$ ipython --no-banner

In [1]: import numpy as np

In [2]: np.set_printoptions(suppress=True, linewidth=100)

In [3]: feats = np.array([[-0.2, 0.6, -0.3, -1.3, -1.4],
   ...:     [-0.8, -0.5, 0.2, 0.9, -1.5],
   ...:     [-1.0, 0.0, -0.2, -1.1, 0.7],
   ...:     [1.3, -1.1, 0.9, -0.5, 1.2],
   ...:     [-1.6, 1.1, 0.2, -1.5, -0.4],
   ...:     [1.3, 0.8, -1.1, -0.1, -1.5],
   ...:     [-1.0, -0.9, 1.0, -0.6, -0.1],
   ...:     [0.0, -1.6, 0.7, 0.7, -0.6],
   ...:     [-1.1, 0.6, 0.1, -0.7, 0.3],
   ...:     [-0.1, 1.1, 1.2, -0.9, 0.2],
   ...:     [-0.5, 0.7, 0.4, -1.8, -0.8],
   ...:     [-0.1, -0.3, 0.2, -0.9, -0.3],
   ...:     [0.5, 1.8, 1.1, -1.3, 2.1],
   ...:     [0.5, -0.5, 1.1, -0.6, -1.0]])

In [4]: rng = np.random.default_rng(1135)

In [5]: feats[0] = feats[11] + 0.1 * rng.normal(size=5)

In [6]: feats.round(4)
Out[6]: 
array([[-0.2077, -0.2356,  0.2165, -0.7684, -0.1895],
       [-0.8   , -0.5   ,  0.2   ,  0.9   , -1.5   ],
       [-1.    ,  0.    , -0.2   , -1.1   ,  0.7   ],
       [ 1.3   , -1.1   ,  0.9   , -0.5   ,  1.2   ],
       [-1.6   ,  1.1   ,  0.2   , -1.5   , -0.4   ],
       [ 1.3   ,  0.8   , -1.1   , -0.1   , -1.5   ],
       [-1.    , -0.9   ,  1.    , -0.6   , -0.1   ],
       [ 0.    , -1.6   ,  0.7   ,  0.7   , -0.6   ],
       [-1.1   ,  0.6   ,  0.1   , -0.7   ,  0.3   ],
       [-0.1   ,  1.1   ,  1.2   , -0.9   ,  0.2   ],
       [-0.5   ,  0.7   ,  0.4   , -1.8   , -0.8   ],
       [-0.1   , -0.3   ,  0.2   , -0.9   , -0.3   ],
       [ 0.5   ,  1.8   ,  1.1   , -1.3   ,  2.1   ],
       [ 0.5   , -0.5   ,  1.1   , -0.6   , -1.    ]])

In [7]: out = np.c_[feats[:, :3] @ np.array([[0, 3, 1], [2, 1, 3], [2, 0, 3]]), np.array([1, 1, 0, 2, 0, 1, 2, 0, 0, 2, 0, 1, 1, 2])]

In [8]: out.round(4)
Out[8]: 
array([[-0.038 , -0.8585, -0.2647,  1.    ],
       [-0.6   , -2.9   , -1.7   ,  1.    ],
       [-0.4   , -3.    , -1.6   ,  0.    ],
       [-0.4   ,  2.8   ,  0.7   ,  2.    ],
       [ 2.6   , -3.7   ,  2.3   ,  0.    ],
       [-0.6   ,  4.7   ,  0.4   ,  1.    ],
       [ 0.2   , -3.9   , -0.7   ,  2.    ],
       [-1.8   , -1.6   , -2.7   ,  0.    ],
       [ 1.4   , -2.7   ,  1.    ,  0.    ],
       [ 4.6   ,  0.8   ,  6.8   ,  2.    ],
       [ 2.2   , -0.8   ,  2.8   ,  0.    ],
       [-0.2   , -0.6   , -0.4   ,  1.    ],
       [ 5.8   ,  3.3   ,  9.2   ,  1.    ],
       [ 1.2   ,  1.    ,  2.3   ,  2.    ]])

In [9]: np.round(np.linalg.lstsq(feats, out[:, 0])[0], 4) + 0
Out[9]: array([0., 2., 2., 0., 0.])

In [10]: np.round(np.linalg.norm(out - feats @ np.linalg.lstsq(feats, out)[0], axis=0), 4) + 0
Out[10]: array([0.    , 0.    , 0.    , 2.5146])

In [11]: cen = (feats - feats.mean(axis=0)) / feats.std(axis=0)

In [12]: np.round(cen.std(axis=0), 4)
Out[12]: array([1., 1., 1., 1., 1.])

In [13]: coef = np.linalg.lstsq(np.delete(cen, 3, axis=1), cen[:, 3])[0]

In [14]: np.abs(coef).argmax()
Out[14]: np.int64(1)

In [15]: round(float(1 - np.var(cen[:, 3] - np.delete(cen, 3, axis=1) @ coef)), 4)
Out[15]: 0.4997

In [16]: data = np.loadtxt("arr.csv", delimiter=",")

In [17]: data
Out[17]: 
array([[-1.6,  0.6,  0.1,  0.3,  0.7, -0.7,  0.2,  0. ,  0. , -0.2, -6.3, -1. ],
       [ 1.2,  0.6,  0.9,  0.1, -0.4,  0.5, -0.4,  0.3, -0.5, -0.6,  1.5,  0.2],
       [-1. , -0.1,  0.4, -0.6, -0.3,  0.5, -1.7, -0.4, -0.3, -0.7,  0.9,  0. ],
       [-0.2, -1.2,  0. , -0.1,  1.2,  0.7,  0.4,  1.9, -1. ,  0.9, -6.6,  0.2],
       [ 1. , -0.9,  0.7,  0.2, -1.2, -0.5, -0.3, -0.4, -1.4,  0.7, -2.4, -1.5],
       [-0.4,  0.5,  1.6,  0.3,  0.1, -0.4,  0.7,  0.1, -0.3, -1.6, -7.2,  0.9],
       [-0.4, -0.8,  0.9, -0.4, -0.4, -0.6,  0.1, -0.8,  1.1,  0.4,  0.6, -0.6],
       [-0.6, -1.3, -0.9,  0.7, -1.2, -0.1, -0.7,  1.2, -1. , -0.9,  2.1, -3. ],
       [-0.8, -0.8,  0.8, -1.3, -2.4, -1.6,  1. ,  1. ,  0. ,  1.1, -0.3,  0.6],
       [-0.5,  0.9,  0. , -0.5,  0.1,  0. ,  1.6,  0. , -0.7,  0.6, -2.7, -0.4],
       [ 0.8,  1.5,  1. , -0.5, -1. ,  0.5,  0.6, -2.6, -0.4, -0.1,  2.1, -0.2],
       [-0.5,  1.9,  0.8,  0. , -1.5, -0.1, -0.1, -1.9, -0.4,  0.7, -1.8, -0.8],
       [-0.3,  0.9,  0.2, -1.1, -0.4,  0. ,  1.2,  1.4,  0.4, -0.6,  1.5,  0.3]])

In [18]: out = data / np.sqrt((data ** 2).mean(axis=1, keepdims=True))

In [19]: np.linalg.matrix_rank(out) == np.linalg.matrix_rank(data)
Out[19]: np.True_

In [20]: out[7].round(4)
Out[20]: 
array([-0.4436, -0.9612, -0.6655,  0.5176, -0.8873, -0.0739, -0.5176,  0.8873, -0.7394, -0.6655,
        1.5527, -2.2182])

In [21]: hat = data @ np.linalg.solve(data.T @ data, data.T)

In [22]: np.round(np.linalg.eigvalsh(hat), 4) + 0
Out[22]: array([0., 1., 1., 1., 1., 1., 1., 1., 1., 1., 1., 1., 1.])

In [23]: np.round(hat @ data[:, 10], 4)
Out[23]: array([-6.3,  1.5,  0.9, -6.6, -2.4, -7.2,  0.6,  2.1, -0.3, -2.7,  2.1, -1.8,  1.5])

In [24]: np.allclose(hat @ hat, hat)
Out[24]: True

In [25]: labels = rng.permutation(12)

In [26]: out = data[:, labels] * rng.choice([-1, 1], 12)

In [27]: out
Out[27]: 
array([[ 0.2, -0.2,  0. ,  0.7,  6.3, -0.3,  0.6,  1.6,  0.7, -0.1,  1. ,  0. ],
       [ 0.6,  0.4, -0.5, -0.4, -1.5, -0.1,  0.6, -1.2, -0.5, -0.9, -0.2,  0.3],
       [ 0.7,  1.7, -0.3, -0.3, -0.9,  0.6, -0.1,  1. , -0.5, -0.4, -0. , -0.4],
       [-0.9, -0.4, -1. ,  1.2,  6.6,  0.1, -1.2,  0.2, -0.7, -0. , -0.2,  1.9],
       [-0.7,  0.3, -1.4, -1.2,  2.4, -0.2, -0.9, -1. ,  0.5, -0.7,  1.5, -0.4],
       [ 1.6, -0.7, -0.3,  0.1,  7.2, -0.3,  0.5,  0.4,  0.4, -1.6, -0.9,  0.1],
       [-0.4, -0.1,  1.1, -0.4, -0.6,  0.4, -0.8,  0.4,  0.6, -0.9,  0.6, -0.8],
       [ 0.9,  0.7, -1. , -1.2, -2.1, -0.7, -1.3,  0.6,  0.1,  0.9,  3. ,  1.2],
       [-1.1, -1. ,  0. , -2.4,  0.3,  1.3, -0.8,  0.8,  1.6, -0.8, -0.6,  1. ],
       [-0.6, -1.6, -0.7,  0.1,  2.7,  0.5,  0.9,  0.5, -0. , -0. ,  0.4,  0. ],
       [ 0.1, -0.6, -0.4, -1. , -2.1,  0.5,  1.5, -0.8, -0.5, -1. ,  0.2, -2.6],
       [-0.7,  0.1, -0.4, -1.5,  1.8, -0. ,  1.9,  0.5,  0.1, -0.8,  0.8, -1.9],
       [ 0.6, -1.2,  0.4, -0.4, -1.5,  1.1,  0.9,  0.3, -0. , -0.2, -0.3,  1.4]])

In [28]: Uu, _, VT = np.linalg.svd(data.T @ out)

In [29]: np.round(Uu @ VT, 4) + 0
Out[29]: 
array([[ 0.,  0.,  0.,  0.,  0.,  0.,  0., -1.,  0.,  0.,  0.,  0.],
       [ 0.,  0.,  0.,  0.,  0.,  0.,  1.,  0.,  0.,  0.,  0.,  0.],
       [ 0.,  0.,  0.,  0.,  0.,  0.,  0.,  0.,  0., -1.,  0.,  0.],
       [ 0.,  0.,  0.,  0.,  0., -1.,  0.,  0.,  0.,  0.,  0.,  0.],
       [ 0.,  0.,  0.,  1.,  0.,  0.,  0.,  0.,  0.,  0.,  0.,  0.],
       [ 0.,  0.,  0.,  0.,  0.,  0.,  0.,  0., -1.,  0.,  0.,  0.],
       [ 0., -1.,  0.,  0.,  0.,  0.,  0.,  0.,  0.,  0.,  0.,  0.],
       [ 0.,  0.,  0.,  0.,  0.,  0.,  0.,  0.,  0.,  0.,  0.,  1.],
       [ 0.,  0.,  1.,  0.,  0.,  0.,  0.,  0.,  0.,  0.,  0.,  0.],
       [-1.,  0.,  0.,  0.,  0.,  0.,  0.,  0.,  0.,  0.,  0.,  0.],
       [ 0.,  0.,  0.,  0., -1.,  0.,  0.,  0.,  0.,  0.,  0.,  0.],
       [ 0.,  0.,  0.,  0.,  0.,  0.,  0.,  0.,  0.,  0., -1.,  0.]])

In [30]: np.round(np.linalg.lstsq(data, out)[0], 4) + 0
Out[30]: 
array([[ 0.,  0.,  0.,  0.,  0.,  0.,  0., -1.,  0.,  0.,  0.,  0.],
       [ 0.,  0.,  0.,  0.,  0.,  0.,  1.,  0.,  0.,  0.,  0.,  0.],
       [ 0.,  0.,  0.,  0.,  0.,  0.,  0.,  0.,  0., -1.,  0.,  0.],
       [ 0.,  0.,  0.,  0.,  0., -1.,  0.,  0.,  0.,  0.,  0.,  0.],
       [ 0.,  0.,  0.,  1.,  0.,  0.,  0.,  0.,  0.,  0.,  0.,  0.],
       [ 0.,  0.,  0.,  0.,  0.,  0.,  0.,  0., -1.,  0.,  0.,  0.],
       [ 0., -1.,  0.,  0.,  0.,  0.,  0.,  0.,  0.,  0.,  0.,  0.],
       [ 0.,  0.,  0.,  0.,  0.,  0.,  0.,  0.,  0.,  0.,  0.,  1.],
       [ 0.,  0.,  1.,  0.,  0.,  0.,  0.,  0.,  0.,  0.,  0.,  0.],
       [-1.,  0.,  0.,  0.,  0.,  0.,  0.,  0.,  0.,  0.,  0.,  0.],
       [ 0.,  0.,  0.,  0., -1.,  0.,  0.,  0.,  0.,  0.,  0.,  0.],
       [ 0.,  0.,  0.,  0.,  0.,  0.,  0.,  0.,  0.,  0., -1.,  0.]])

In [31]: M = np.load("out9.npy")

In [32]: M
Out[32]: 
array([[-0.6776,  1.2525, -1.8142, -2.1273, -4.0781,  1.7348, -1.1485, -2.0685,  3.4322,  0.8973],
       [ 0.6681, -1.2791,  1.6875,  2.2334,  3.9127, -1.9628,  1.3822,  2.0901, -3.5095, -0.9962],
       [-3.3518, -1.5031,  0.7523, -2.3413, -8.3252,  2.524 , -2.0855, -0.5379, -2.4226,  0.3781],
       [ 3.3307,  1.5836,  1.5295,  3.0167,  8.4977, -2.4019,  3.0909,  0.1129,  3.2434, -0.1132],
       [-1.5466,  0.6489, -0.6069, -1.7165, -5.0115,  2.0114, -1.0327, -1.7133,  2.175 ,  0.7566],
       [-2.0465, -1.086 , -0.128 , -1.4395, -4.7797,  1.2817, -1.4337,  0.1465, -2.1777, -0.0163],
       [-0.7352, -0.5322,  1.1557,  0.3372, -0.9866,  0.0843,  0.0113,  0.3853, -1.5386, -0.0277],
       [-2.481 , -1.868 , -1.2124, -1.9072, -5.9244,  1.3225, -2.3827,  0.6554, -4.0154, -0.4295],
       [ 1.2872,  2.3787, -1.631 , -0.7423,  1.0456,  0.5261,  0.1142, -2.1509,  5.5784,  0.9717],
       [-0.1357,  0.3092,  2.3981,  0.9597,  0.0942,  0.1009,  1.0494, -0.0393,  0.4128,  0.4163],
       [ 1.2407,  2.3826, -1.6029, -0.9866,  0.8025,  0.3688,  0.0892, -1.9938,  5.4385,  1.075 ],
       [ 0.9124,  0.3246, -3.4258, -0.8991,  1.0055, -0.5023, -1.0237, -0.2439,  0.9116,  0.0114],
       [ 0.2891,  0.0396,  4.703 ,  2.6698,  2.7514, -0.8946,  2.1338,  0.6598, -0.1093,  0.2282],
       [ 1.1402,  0.6059,  1.3797,  1.7069,  3.8092, -1.1453,  1.3184,  0.1859,  0.7418,  0.1121],
       [ 1.9381,  0.2802,  1.5249,  2.5166,  6.2331, -2.0911,  2.33  ,  1.1375, -0.1277, -0.5685],
       [-1.8397, -0.2665, -1.8173, -2.6725, -6.4275,  2.0796, -2.0054, -1.0498,  0.0938,  0.326 ],
       [-1.4309, -1.3393,  2.4433,  0.3569, -2.2266,  0.4728,  0.0294,  0.762 , -2.7577, -0.2082],
       [-0.6542, -1.5858,  2.6981,  1.5999,  0.2924, -0.5601,  0.4869,  1.5761, -3.7631, -0.5321],
       [ 0.6859, -0.2811,  0.294 ,  0.8529,  2.8017, -1.0708,  0.595 ,  0.7467, -1.1361, -0.3971],
       [-0.6907,  1.0172, -3.9348, -3.0805, -4.058 ,  1.528 , -2.0225, -2.0032,  3.0907,  0.5671],
       [-0.6708, -0.6397,  1.2177,  0.0403, -1.255 ,  0.0823, -0.0614,  0.3089, -1.3188, -0.2317],
       [-1.6394, -2.2523, -0.9421, -0.9536, -3.4033,  0.3662, -1.8032,  1.2663, -4.7709, -0.9133],
       [ 0.2709,  2.8117, -2.1148, -1.7686, -1.5374,  1.2971, -0.3193, -2.7129,  6.6231,  1.4427],
       [-3.8124, -2.3153, -0.442 , -2.6112, -9.3893,  2.5692, -3.1184, -0.0172, -4.5119, -0.1394]])

In [33]: cen = M - M.mean(axis=0)

In [34]: V = np.linalg.svd(cen)[2][:3]

In [35]: out = cen - cen @ V.T @ V

In [36]: np.round((cen @ V.T).std(axis=0), 4)
Out[36]: array([5.5533, 3.9573, 1.5244])

In [37]: round(float(np.linalg.norm(out) / np.linalg.norm(cen)), 4)
Out[37]: 0.0366

In [38]: Uu, sig, VT = np.linalg.svd(M)

In [39]: sig.round(4)
Out[39]: array([27.8501, 19.3975,  7.7262,  0.7317,  0.5789,  0.5319,  0.4206,  0.4149,  0.2999,  0.2473])

In [40]: out = Uu[:, :3] @ np.diag(sig[:3]) @ VT[:3]

In [41]: round(float(np.linalg.norm(M - out, 2)), 4), np.round(sig[3], 4)
Out[41]: (0.7317, np.float64(0.7317))

In [42]: round(float(np.abs(M - out).max()), 4)
Out[42]: 0.2361

In [43]: np.linalg.matrix_rank(M, rtol=0.05)
Out[43]: np.int64(3)

In [44]: round(float(np.linalg.norm(M - out) / np.linalg.norm(M)), 4)
Out[44]: 0.0369

In [45]: F = np.load("w.npy")

In [46]: F
Out[46]: 
array([[ 0,  3, -1, -1, -3,  2,  3,  4, -2, -3,  5,  1,  2,  0,  4],
       [-3,  0, -3,  2,  1,  1, -5,  1, -3, -1,  3,  3,  1, -2,  5],
       [ 1,  3,  0,  5,  2,  1,  3, -2,  0, -1, -3, -4,  2,  1,  2],
       [ 1, -2, -5,  0, -1, -4, -2, -2, -2,  4,  0,  1,  2, -3,  2],
       [ 3, -1, -2,  1,  0,  1,  1, -2, -3, -2,  0,  2,  1, -2,  2],
       [-2, -1, -1,  4, -1,  0,  3,  4, -3,  1, -3, -2,  2, -4, -1],
       [-3,  5, -3,  2, -1, -3,  0,  0, -3,  3, -2,  4,  0, -3,  0],
       [-4, -1,  2,  2,  2, -4,  0,  0,  1, -4, -4,  1,  0, -1, -2],
       [ 2,  3,  0,  2,  3,  3,  3, -1,  0, -4,  1, -2,  2,  3, -2],
       [ 3,  1,  1, -4,  2, -1, -3,  4,  4,  0,  0, -1, -4,  2, -1],
       [-5, -3,  3,  0,  0,  3,  2,  4, -1,  0,  0, -3,  0,  2, -1],
       [-1, -3,  4, -1, -2,  2, -4, -1,  2,  1,  3,  0,  1,  0, -3],
       [-2, -1, -2, -2, -1, -2,  0,  0, -2,  4,  0, -1,  0,  1, -2],
       [ 0,  2, -1,  3,  2,  4,  3,  1, -3, -2, -2,  0, -1,  0, -3],
       [-4, -5, -2, -2, -2,  1,  0,  2,  2,  1,  1,  3,  2,  3,  0]])

In [47]: u = np.array([-3, -2])

In [48]: np.round(np.convolve(feats[1], u), 4)
Out[48]: array([ 2.4,  3.1,  0.4, -3.1,  2.7,  3. ])
